>>> import numpy as np
>>> from numpy import linalg as LA
>>> np.set_printoptions(suppress=True, linewidth=100)
>>> tidy = lambda a: np.round(a, 2) + 0
>>> feats = np.load("test9.npy")
>>> feats
array([[ 2.1,  0. , -1. ,  2. ,  1. , -1. , -1. ,  1. ],
       [-2. ,  0.1, -1. , -1. ,  1. , -1. , -2. , -2. ],
       [ 1. ,  0. , -0.9,  1. ,  2. ,  2. ,  2. ,  0. ],
       [-1. ,  2. , -1. , -1.9, -1. ,  0. , -1. , -2. ],
       [-1. ,  1. ,  1. ,  2. , -0.9, -2. ,  1. , -2. ],
       [-1. ,  1. ,  2. ,  0. ,  1. , -1.9, -2. , -1. ],
       [-2. ,  0. ,  0. , -1. , -1. ,  1. , -1.9,  2. ],
       [ 2. ,  0. , -1. ,  2. ,  1. , -1. , -1. ,  1.1]])
>>> left, sv, vt = LA.svd(feats)
>>> np.argmax(sv[:-1] / (sv[1:] + 1e-6)) + 1
np.int64(7)
>>> B = left[:, :7] @ np.diag(sv[:7]) @ vt[:7]
>>> tidy(np.abs(feats - B).max())
np.float64(0.02)
>>> tidy(B)
array([[ 2.09,  0.01, -1.01,  1.99,  1.01, -1.02, -0.99,  1.01],
       [-2.  ,  0.1 , -1.  , -1.  ,  1.  , -1.  , -2.  , -2.  ],
       [ 1.  ,  0.  , -0.9 ,  1.  ,  2.  ,  2.  ,  2.  ,  0.  ],
       [-1.  ,  2.  , -1.  , -1.9 , -1.  ,  0.  , -1.  , -2.  ],
       [-1.  ,  1.  ,  1.  ,  2.  , -0.9 , -2.  ,  1.  , -2.  ],
       [-1.  ,  1.  ,  2.  ,  0.  ,  1.  , -1.9 , -2.  , -1.  ],
       [-2.  ,  0.  ,  0.  , -1.  , -1.  ,  1.  , -1.9 ,  2.  ],
       [ 2.01, -0.01, -0.99,  2.01,  0.99, -0.98, -1.01,  1.09]])
>>> rng = np.random.default_rng(95254)
>>> labels = rng.permutation(8)
>>> labels
array([0, 6, 1, 2, 7, 5, 3, 4])
>>> B = feats[labels][:, labels]
>>> tidy(np.trace(B))
np.float64(-4.2)
>>> np.allclose(B, feats)
False
>>> tidy(np.sort(np.abs(LA.eigvals(B))))
array([0.1 , 1.53, 3.02, 3.16, 3.16, 3.44, 3.44, 3.84])
>>> f = np.array([0, 0, 2, 3, 1, 3, 2, 1])
>>> B = feats + np.outer(f, np.eye(8)[1])
>>> B
array([[ 2.1,  0. , -1. ,  2. ,  1. , -1. , -1. ,  1. ],
       [-2. ,  0.1, -1. , -1. ,  1. , -1. , -2. , -2. ],
       [ 1. ,  2. , -0.9,  1. ,  2. ,  2. ,  2. ,  0. ],
       [-1. ,  5. , -1. , -1.9, -1. ,  0. , -1. , -2. ],
       [-1. ,  2. ,  1. ,  2. , -0.9, -2. ,  1. , -2. ],
       [-1. ,  4. ,  2. ,  0. ,  1. , -1.9, -2. , -1. ],
       [-2. ,  2. ,  0. , -1. , -1. ,  1. , -1.9,  2. ],
       [ 2. ,  1. , -1. ,  2. ,  1. , -1. , -1. ,  1.1]])
>>> LA.matrix_rank(B - feats)
np.int64(1)
>>> B = feats + rng.integers(-2, 3, (8, 7)) @ rng.integers(-2, 3, (7, 8))
>>> B
array([[ -3.9,   6. ,  -4. ,  -1. ,   2. ,  -3. ,   5. ,   9. ],
       [ -9. ,  -6.9,  -8. ,  -1. ,   1. ,  -4. ,  -4. ,  -8. ],
       [  5. ,   4. ,   5.1,  -1. ,   0. ,   2. ,   6. ,  -2. ],
       [  7. ,   7. ,   0. ,  -3.9,   4. ,   4. ,   8. ,   5. ],
       [ -2. ,  -1. ,  -1. ,   6. ,  -5.9,  -7. ,  -6. ,  -5. ],
       [ -8. ,   8. ,  -2. ,  -9. ,   1. ,  -6.9,   9. ,   1. ],
       [-10. ,  -7. ,  -5. ,   0. ,  -6. ,  -2. ,  -6.9,  -1. ],
       [ -1. ,  -4. ,   6. ,   7. ,  10. ,  10. ,  -3. ,   3.1]])
>>> tidy(LA.svd(B - feats, compute_uv=False))
array([28.19, 23.79, 15.52,  8.48,  7.69,  3.25,  1.76,  0.  ])
>>> np.abs(B - feats).sum(axis=1)
array([35., 32., 24., 41., 29., 45., 37., 43.])
>>> LA.matrix_rank(B - feats, tol=1e-8)
np.int64(7)
